>>> import numpy as np
>>> np.set_printoptions(suppress=True, linewidth=120)
>>> def rd(a):
...     return np.round(a, 2) + 0
... 
>>> J = np.load("dump.npy")
>>> J
array([[-4,  0, -4],
       [ 0,  0,  0],
       [ 0, -2,  0]])
>>> def softmax(z):
...     e = np.exp(z - z.max(axis=-1, keepdims=True))
...     return e / e.sum(axis=-1, keepdims=True)
... 
>>> print(rd(softmax(J[2])))
[0.47 0.06 0.47]
>>> print(rd(softmax(J).sum(axis=1)))
[1. 1. 1.]
>>> rd(softmax(J[2] + 4))
array([0.47, 0.06, 0.47])
>>> S = J @ J.T / np.sqrt(3)
>>> rd(softmax(S))
array([[1.  , 0.  , 0.  ],
       [0.33, 0.33, 0.33],
       [0.08, 0.08, 0.83]])
>>> U, sv, VT = np.linalg.svd(J)
>>> rd(sv)
array([5.66, 2.  , 0.  ])
>>> B = U[:, :2] @ np.diag(sv[:2]) @ VT[:2]
>>> np.linalg.matrix_rank(B)
np.int64(2)
>>> rd(np.linalg.norm(J - B) / np.linalg.norm(J))
np.float64(0.0)
>>> print(rd(B))
[[-4.  0. -4.]
 [ 0.  0.  0.]
 [ 0. -2.  0.]]
>>> hat = np.triu(np.array([[-1, -2, 1], [2, 1, 1], [1, 1, -1]]), 1) + np.eye(3)
>>> B = hat @ J @ np.linalg.inv(hat)
>>> print(rd(np.poly(B)))
[1. 4. 0. 0.]
>>> np.trace(B), np.trace(J)
(np.float64(-4.0), np.int64(-4))
>>> print(np.linalg.matrix_rank(B))
2
>>> rk = np.linalg.matrix_rank(J)
>>> rk
np.int64(2)
>>> N = np.linalg.svd(J)[2][rk:].T
>>> print(J @ N)
[[0.]
 [0.]
 [0.]]
>>> print(np.linalg.matrix_rank(J.T @ J), np.linalg.matrix_rank(J @ J.T))
2 2
>>> np.allclose(J @ N, 0)
True
>>> rd(N @ N.T)
array([[ 0.5,  0. , -0.5],
       [ 0. ,  0. ,  0. ],
       [-0.5,  0. ,  0.5]])
>>> [int(np.linalg.matrix_rank(J[:i])) for i in range(1, len(J) + 1)]
[1, 1, 2]
>>> B = np.array([[1, 1], [1, -1]])
>>> rng = np.random.default_rng(1769)
>>> m1 = np.kron(B, np.kron(B, B))[rng.permutation(8)][:4]
>>> m1
array([[ 1, -1, -1,  1,  1, -1, -1,  1],
       [ 1,  1,  1,  1,  1,  1,  1,  1],
       [ 1,  1, -1, -1, -1, -1,  1,  1],
       [ 1,  1, -1, -1,  1,  1, -1, -1]])
>>> B = m1 + rng.integers(-2, 3, (4, 1)) @ rng.integers(-2, 3, (1, 8))
>>> B
array([[ 1,  1, -5, -3,  3, -1,  3, -1],
       [ 1,  1,  1,  1,  1,  1,  1,  1],
       [ 1,  2, -3, -3,  0, -1,  3,  0],
       [ 1,  2, -3, -3,  2,  1,  1, -2]])
>>> np.abs(B - m1).sum(axis=1)
array([18,  0,  9,  9])
>>> rd(np.linalg.svd(B - m1, compute_uv=False))
array([9.49, 0.  , 0.  , 0.  ])
>>> G = B.T @ B
>>> print((B @ B.T).shape)
(4, 4)
>>> np.trace(G), (B ** 2).sum()
(np.int64(130), np.int64(130))
>>> np.allclose(G, G.T)
True
>>> np.diag(G)
array([ 4, 10, 44, 28, 14,  4, 20,  6])
>>> G
array([[  4,   6, -10,  -8,   6,   0,   8,  -2],
       [  6,  10, -16, -14,   8,   0,  12,  -4],
       [-10, -16,  44,  34, -20,   6, -26,  12],
       [ -8, -14,  34,  28, -14,   4, -20,  10],
       [  6,   8, -20, -14,  14,   0,  12,  -6],
       [  0,   0,   6,   4,   0,   4,  -4,   0],
       [  8,  12, -26, -20,  12,  -4,  20,  -4],
       [ -2,  -4,  12,  10,  -6,   0,  -4,   6]])
>>> U, sv, VT = np.linalg.svd(G)
>>> np.argmax(sv[:-1] / (sv[1:] + 1e-6)) + 1
np.int64(4)
>>> rd(sv)
array([109.39,   8.  ,   8.  ,   4.61,   0.  ,   0.  ,   0.  ,   0.  ])
>>> B = U[:, :4] @ np.diag(sv[:4]) @ VT[:4]
>>> np.linalg.matrix_rank(G, rtol=0.05)
np.int64(3)
>>> rd(B)
array([[  4.,   6., -10.,  -8.,   6.,   0.,   8.,  -2.],
       [  6.,  10., -16., -14.,   8.,   0.,  12.,  -4.],
       [-10., -16.,  44.,  34., -20.,   6., -26.,  12.],
       [ -8., -14.,  34.,  28., -14.,   4., -20.,  10.],
       [  6.,   8., -20., -14.,  14.,   0.,  12.,  -6.],
       [  0.,   0.,   6.,   4.,   0.,   4.,  -4.,   0.],
       [  8.,  12., -26., -20.,  12.,  -4.,  20.,  -4.],
       [ -2.,  -4.,  12.,  10.,  -6.,   0.,  -4.,   6.]])
>>> X = 0.2 ** np.abs(np.subtract.outer(np.arange(4), np.arange(4)))
>>> rd(X)
array([[1.  , 0.2 , 0.04, 0.01],
       [0.2 , 1.  , 0.2 , 0.04],
       [0.04, 0.2 , 1.  , 0.2 ],
       [0.01, 0.04, 0.2 , 1.  ]])
>>> evals, vecs = np.linalg.eigh(X)
>>> rd(np.linalg.svd(X, compute_uv=False))
array([1.36, 1.08, 0.85, 0.71])
>>> (evals > 1e-8).sum(), (evals < -1e-8).sum()
(np.int64(4), np.int64(0))
>>> np.unique(evals.round(6) + 0, return_counts=True)[1]
array([1, 1, 1, 1])
>>> print(np.abs(vecs[:, -1]).round(6).argmax())
1
>>> evals, vecs = np.linalg.eigh(X)
>>> vec = np.array([8, -6, -4, -2])
>>> print(rd(np.linalg.eigvalsh(X[1:, 1:])))
[0.74 0.96 1.3 ]
>>> print((np.sign(vecs[:, -1].round(6)) == np.sign(vecs[0, -1].round(6))).astype(int))
[1 1 1 1]
>>> print(rd(vecs * np.maximum(evals, 0) @ vecs.T))
[[1.   0.2  0.04 0.01]
 [0.2  1.   0.2  0.04]
 [0.04 0.2  1.   0.2 ]
 [0.01 0.04 0.2  1.  ]]
>>> rd(vecs * np.sqrt(evals) @ vecs.T)
array([[0.99, 0.1 , 0.02, 0.  ],
       [0.1 , 0.99, 0.1 , 0.02],
       [0.02, 0.1 , 0.99, 0.1 ],
       [0.  , 0.02, 0.1 , 0.99]])
>>> L = np.linalg.cholesky(X)
>>> rd(X / np.sqrt(np.outer(np.diag(X), np.diag(X))))
array([[1.  , 0.2 , 0.04, 0.01],
       [0.2 , 1.  , 0.2 , 0.04],
       [0.04, 0.2 , 1.  , 0.2 ],
       [0.01, 0.04, 0.2 , 1.  ]])
>>> rd(L)
array([[1.  , 0.  , 0.  , 0.  ],
       [0.2 , 0.98, 0.  , 0.  ],
       [0.04, 0.2 , 0.98, 0.  ],
       [0.01, 0.04, 0.2 , 0.98]])
>>> print(rd(L @ L.T))
[[1.   0.2  0.04 0.01]
 [0.2  1.   0.2  0.04]
 [0.04 0.2  1.   0.2 ]
 [0.01 0.04 0.2  1.  ]]
>>> np.diag(L) ** 2
array([1.  , 0.96, 0.96, 0.96])
>>> (X - X.T) / 2
array([[0., 0., 0., 0.],
       [0., 0., 0., 0.],
       [0., 0., 0., 0.],
       [0., 0., 0., 0.]])
>>> print(rd(np.abs(np.linalg.eigvals(X)).max()))
1.36
>>> np.allclose(X @ X.T, X.T @ X)
True
>>> rd((X + X.T) / 2)
array([[1.  , 0.2 , 0.04, 0.01],
       [0.2 , 1.  , 0.2 , 0.04],
       [0.04, 0.2 , 1.  , 0.2 ],
       [0.01, 0.04, 0.2 , 1.  ]])
>>> r0, r1 = X[3], X[1]
>>> rd(r0 @ r1)
np.float64(0.12)
>>> rd(r0 @ r0)
np.float64(1.04)
>>> pr = (r0 @ r1) / (r0 @ r0) * r0
>>> rd(pr)
array([0.  , 0.  , 0.02, 0.12])
>>> rd(r1 - pr)
array([ 0.2 ,  1.  ,  0.18, -0.08])
>>> np.linalg.matrix_rank(np.outer(r0, r1))
np.int64(1)
>>> M = np.arange(15).reshape(3, 5) + 5
>>> M
array([[ 5,  6,  7,  8,  9],
       [10, 11, 12, 13, 14],
       [15, 16, 17, 18, 19]])
>>> B = M / np.linalg.norm(M, axis=1, keepdims=True)
>>> G = B @ B.T
>>> rd(G[1])
array([1., 1., 1.])
>>> print(np.argwhere(np.triu(np.abs(G) > 0.95, 1)))
[[0 1]
 [0 2]
 [1 2]]
>>> (G - 2 * np.eye(3)).round(6).argmax(axis=1)
array([1, 2, 1])
>>> U, sv, VT = np.linalg.svd(M)
>>> vecs = VT[:(sv > 1e-8).sum()]
>>> vec = M[2] + 3 * M[1] + rng.integers(2) * np.eye(5)[4]
>>> print(vec)
[45. 49. 53. 57. 62.]
>>> np.allclose(vecs.T @ vecs @ vec, vec)
False
>>> rd(np.linalg.norm(M, 1)), rd(np.linalg.norm(M, np.inf))
(np.float64(42.0), np.float64(85.0))
>>> rd(np.linalg.norm(M[0], 1)), rd(np.linalg.norm(M[0], np.inf))
(np.float64(35.0), np.float64(9.0))
>>> np.linalg.norm(M, axis=1).argmax()
np.int64(2)
>>> M[0] @ M[1]
np.int64(430)
>>> rd(np.linalg.norm(M) ** 2 / np.linalg.norm(M, 2) ** 2)
np.float64(1.0)
>>> rd(np.linalg.norm(M, 2))
np.float64(49.37)
>>> rd(np.linalg.norm(M, axis=1))
array([15.97, 27.02, 38.14])
>>> rk = np.linalg.matrix_rank(M)
>>> rk
np.int64(2)
>>> N = np.linalg.svd(M)[2][rk:].T
>>> np.allclose(M @ N, 0)
True
>>> rd(N @ N.T)
array([[ 0.4, -0.4, -0.2,  0. ,  0.2],
       [-0.4,  0.7, -0.2, -0.1,  0. ],
       [-0.2, -0.2,  0.8, -0.2, -0.2],
       [ 0. , -0.1, -0.2,  0.7, -0.4],
       [ 0.2,  0. , -0.2, -0.4,  0.4]])
>>> print(rd(M @ N))
[[0. 0. 0.]
 [0. 0. 0.]
 [0. 0. 0.]]
>>> np.linalg.matrix_rank(M.T @ M), np.linalg.matrix_rank(M @ M.T)
(np.int64(2), np.int64(2))
>>> [int(np.linalg.matrix_rank(np.delete(M, i, axis=0))) for i in range(3)]
[2, 2, 2]
>>> U, sv, VT = np.linalg.svd(M)
>>> np.argmax(sv[:-1] / (sv[1:] + 1e-6)) + 1
np.int64(2)
>>> rd(sv)
array([49.37,  1.75,  0.  ])
>>> B = U[:, :2] @ np.diag(sv[:2]) @ VT[:2]
>>> rd(np.linalg.norm(M - B) / np.linalg.norm(M))
np.float64(0.0)
>>> print(np.linalg.matrix_rank(M, rtol=0.05))
1
>>> np.linalg.matrix_rank(B)
np.int64(2)
